$ python3 -q
>>> import numpy as np
>>> import numpy.linalg as la
>>> np.set_printoptions(precision=1, suppress=True, linewidth=140, legacy="1.25")
>>> def rd(a):
...     return np.round(a, 1) + 0
... 
>>> K = np.load("x.npy")
>>> K
array([[ 0,  0,  0],
       [ 0,  0,  0],
       [ 7,  5,  5],
       [ 1,  9,  4],
       [ 7,  5,  5],
       [ 7,  5,  5],
       [ 0,  0,  0],
       [ 7,  5,  5],
       [ 1,  9,  4],
       [ 2, 14, 11],
       [ 8, 10, 12],
       [ 7,  5,  5],
       [ 0,  0,  0],
       [ 7,  5,  5]])
>>> blk = np.stack([K, 5 * K, K[::-1]])
>>> la.matrix_rank(blk.reshape(3, -1))
2
>>> proj = K @ la.solve(K.T @ K, K.T)
>>> rd(proj @ K[:, 2])
array([ 0.,  0.,  5.,  4.,  5.,  5.,  0.,  5.,  4., 11., 12.,  5.,  0.,  5.])
>>> rd(np.diag(proj))
array([0. , 0. , 0.2, 0.4, 0.2, 0.2, 0. , 0.2, 0.4, 0.6, 0.6, 0.2, 0. , 0.2])
>>> idx = K[:, 1] > np.median(K[:, 1])
>>> f = K[idx].mean(axis=0) - K[~idx].mean(axis=0)
>>> rd(f)
array([-1.2,  7.5,  4.8])
>>> (((K - K.mean(axis=0)) @ f > 0) == idx).mean()
1.0
>>> np.argsort(-np.abs(f).round(6), kind="stable")
array([1, 2, 0])
>>> data = np.load("test8.npy")
>>> data
array([[ 1.3,  0.4, -1.4],
       [ 0.4,  0.1, -3.3],
       [-0.6, -0.8, -1.9],
       [-1.6,  0.2, -3.3],
       [-6.4, -1.6,  2.3],
       [ 0.6,  0.7, -2.4],
       [-5.4, -1.5,  1.3],
       [-5.9, -1.9,  2.4],
       [-5.1, -2.1,  2.2],
       [ 1.4, -0.2, -2.7],
       [-0.3, -0.6, -3. ],
       [-5.9,  0. ,  2.9],
       [ 1. ,  0. , -2.5],
       [-8.3, -1.4,  4. ]])
>>> cent = data[[11, 7]].astype(float)
>>> for _ in range(6):
...     idx = la.norm(data[:, None] - cent, axis=-1).argmin(axis=1)
...     cent = np.array([data[idx == j].mean(axis=0) for j in range(2)])
... 
>>> idx
array([0, 0, 0, 0, 1, 0, 1, 1, 1, 0, 0, 1, 0, 1])
>>> np.abs(cent[1] - cent[0]).argmax()
0
>>> rd(cent[1] - cent[0])
array([-6.4, -1.4,  5.1])
>>> mat = np.loadtxt("a.csv", delimiter=",")
>>> mat
array([[0., 1., 0.],
       [0., 0., 1.],
       [1., 0., 0.]])
>>> f = np.array([5, 5])
>>> np.array([np.convolve(row, f, "same") for row in mat])
array([[0., 5., 5.],
       [0., 0., 5.],
       [5., 5., 0.]])
>>> np.correlate(mat[2], mat[0], "full")
array([0., 1., 0., 0., 0.])
>>> rd(la.eigvals(mat))
array([-0.5+0.9j, -0.5-0.9j,  1. +0.j ])
>>> rd(la.det(mat[::-1]))
-1.0
>>> rd(la.det(mat.T))
1.0
>>> np.einsum("ij,ji->", mat, mat)
0.0
>>> rd(la.det(2 * mat)), rd(la.det(mat))
(8.0, 1.0)
>>> rng = np.random.default_rng(2509)
>>> idx = rng.permutation(3)
>>> out = mat[:, idx] * rng.choice([-1, 1], 3)
>>> out
array([[-0.,  0., -1.],
       [-1.,  0., -0.],
       [-0.,  1., -0.]])
>>> U, _, Vt = la.svd(mat.T @ out)
>>> U @ Vt
array([[ 0.,  1.,  0.],
       [ 0.,  0., -1.],
       [-1.,  0.,  0.]])
>>> rd(la.lstsq(mat, out)[0])
array([[ 0.,  1.,  0.],
       [ 0.,  0., -1.],
       [-1.,  0.,  0.]])
>>> def softmax(z):
...     e = np.exp(z - z.max(axis=-1, keepdims=True))
...     return e / e.sum(axis=-1, keepdims=True)
... 
>>> rd(softmax(mat[0]))
array([0.2, 0.6, 0.2])
>>> rd(softmax(mat[0] + -3))
array([0.2, 0.6, 0.2])
>>> softmax(mat).sum(axis=1)
array([1., 1., 1.])
>>> att = mat @ mat.T / np.sqrt(3)
>>> rd(softmax(att + np.triu(np.full(att.shape, -np.inf), 1)))
array([[1. , 0. , 0. ],
       [0.4, 0.6, 0. ],
       [0.3, 0.3, 0.5]])
>>> w1 = np.array([[6, -9, -3, -5, -7], [-7, -7, 0, 3, -3], [-4, -6, 9, 4, -9]])
>>> beta = np.array([0, 2, -2, -2, 0])
>>> hid = np.maximum(mat @ w1 + beta, 0)
>>> rd((hid > 0).mean(axis=0))
array([0.3, 0. , 0.3, 0.7, 0. ])
>>> (hid > 0).astype(int)
array([[0, 0, 0, 1, 0],
       [0, 0, 1, 1, 0],
       [1, 0, 0, 0, 0]])
>>> la.matrix_rank(hid)
3
>>> hid
array([[0., 0., 0., 1., 0.],
       [0., 0., 7., 2., 0.],
       [6., 0., 0., 0., 0.]])
>>> cent = np.array([[2, 1], [2, 3], [3, 1], [0, 1], [1, 1]])
>>> (hid @ cent).round(6).argmax(axis=1)
array([1, 0, 0])
>>> hid @ cent
array([[ 0.,  1.],
       [21.,  9.],
       [12.,  6.]])
>>> arr = np.load("case15.npy")
>>> arr
array([[ 0,  0,  1,  3],
       [-2,  0, -2,  0],
       [ 0,  0,  0,  0],
       [ 0, -3,  0,  0]])
>>> w1 = np.array([[3, -2, 3], [3, 2, -3], [3, 0, -2], [3, -3, 3]])
>>> beta = np.array([2, 2, 0])
>>> hid = np.maximum(arr @ w1 + beta, 0)
>>> hid
array([[14,  0,  7],
       [ 0,  6,  0],
       [ 2,  2,  0],
       [ 0,  0,  9]])
>>> la.matrix_rank(hid)
3
>>> cent = np.array([[3, 2, 3], [2, 0, 4], [1, 3, 4]])
>>> (hid @ cent).round(6).argmax(axis=1)
array([2, 2, 2, 2])
>>> hid @ cent
array([[49, 49, 70],
       [12,  0, 24],
       [10,  4, 14],
       [ 9, 27, 36]])
>>> U, sv, Vt = la.svd(arr)
>>> evecs = Vt[:(sv > 1e-8).sum()]
>>> vec = arr[1] + -3 * arr[2] + rng.integers(2) * np.eye(4)[0]
>>> vec
array([-1.,  0., -2.,  0.])
>>> la.matrix_rank(np.vstack([arr, vec]))
4
>>> np.allclose(evecs.T @ evecs @ vec, vec)
False
>>> rd(la.norm(vec - evecs.T @ evecs @ vec))
0.7
>>> out = np.array([[1, 1, 5], [1, 3, 3], [1, 5, 2], [4, 3, 1]])
>>> np.einsum("ik,kj->ji", arr, out)
array([[ 13,  -4,   0,  -3],
       [ 14, -12,   0,  -9],
       [  5, -14,   0,  -9]])
>>> np.vstack([arr, out.T]).shape
(7, 4)
>>> la.matrix_rank(arr @ out)
3
>>> out.T @ arr.T
array([[ 13,  -4,   0,  -3],
       [ 14, -12,   0,  -9],
       [  5, -14,   0,  -9]])
>>> np.einsum("ik,kj->ij", arr, out)
array([[ 13,  14,   5],
       [ -4, -12, -14],
       [  0,   0,   0],
       [ -3,  -9,  -9]])
>>> out = np.array([[-4, -1, -4], [4, -4, -1]])
>>> cent = np.kron(out, arr)
>>> cent.shape
(8, 12)
>>> q, _ = la.qr(np.array([[-0.9, -0.8, -1.4, 0.5],
...     [-0.4, 1.4, -0.5, -0.6],
...     [1.9, -0.7, -0.4, -0.3],
...     [-0.7, 1.0, 1.4, 0.3]]))
>>> E = q[:, :3]
>>> rd(E)
array([[-0.4,  0.6, -0.4],
       [-0.2, -0.7, -0.7],
       [ 0.8,  0. , -0.2],
       [-0.3, -0.4,  0.5]])
>>> proj = E @ la.solve(E.T @ E, E.T)
>>> rd(proj @ E[:, 1])
array([ 0.6, -0.7,  0. , -0.4])
>>> rd(la.eigvalsh(proj))
array([0., 1., 1., 1.])
>>> la.matrix_rank(np.eye(4) - proj)
1
>>> rd(np.diag(proj))
array([0.7, 1. , 0.7, 0.5])
>>> np.allclose(proj @ proj, proj)
True
>>> rd((np.eye(4) - proj) @ E)
array([[0., 0., 0.],
       [0., 0., 0.],
       [0., 0., 0.],
       [0., 0., 0.]])
